% ipython --no-banner

In [1]: import numpy as np

In [2]: np.set_printoptions(precision=2, suppress=True, linewidth=100, sign=" ")

In [3]: E = np.abs(np.array([[-1, 1, 0, 0], [-3, 2, 2, 2], [2, -1, -3, -2], [1, 3, 2, -3]])) + np.eye(4)

In [4]: E = E / E.sum(axis=1, keepdims=True)

In [5]: E
Out[5]: 
array([[ 0.67,  0.33,  0.  ,  0.  ],
       [ 0.3 ,  0.3 ,  0.2 ,  0.2 ],
       [ 0.22,  0.11,  0.44,  0.22],
       [ 0.1 ,  0.3 ,  0.2 ,  0.4 ]])

In [6]: # a transition matrix

In [7]: x = np.array([3, 1, 0, 3])

In [8]: target = E @ x

In [9]: beta, lr = np.zeros(4), 1 / np.linalg.norm(E, 2) ** 2

In [10]: for i in range(30):
    ...:     beta -= lr * E.T @ (E @ beta - target)
    ...:     if i % 10 == 0: print(i, round(np.linalg.norm(E @ beta - target), 2))
    ...: 
0 0.27
10 0.15
20 0.1

In [11]: np.round(np.linalg.cond(E), 2)
Out[11]: np.float64(26.07)

In [12]: round(float(np.einsum("ii->", E)), 2)
Out[12]: 1.81

In [13]: round(np.linalg.eigvals(E).sum().real, 2)
Out[13]: np.float64(1.81)

In [14]: np.poly(E)
Out[14]: array([ 1.  , -1.81,  0.97, -0.16,  0.01])

In [15]: np.round(np.linalg.det(2 * E), 2), np.round(np.linalg.det(E), 2)
Out[15]: (np.float64(0.09), np.float64(0.01))

In [16]: round(float(np.linalg.det(E.T)), 2)
Out[16]: 0.01

In [17]: ev, vecs = np.linalg.eig(E)

In [18]: ev
Out[18]: array([ 1.  ,  0.54,  0.05,  0.22])

In [19]: np.sort(np.linalg.eigvals(np.linalg.inv(E)))
Out[19]: array([  1.  ,   1.84,   4.6 ,  19.93])

In [20]: np.sort(np.linalg.eigvals(E.T))
Out[20]: array([ 0.05,  0.22,  0.54,  1.  ])
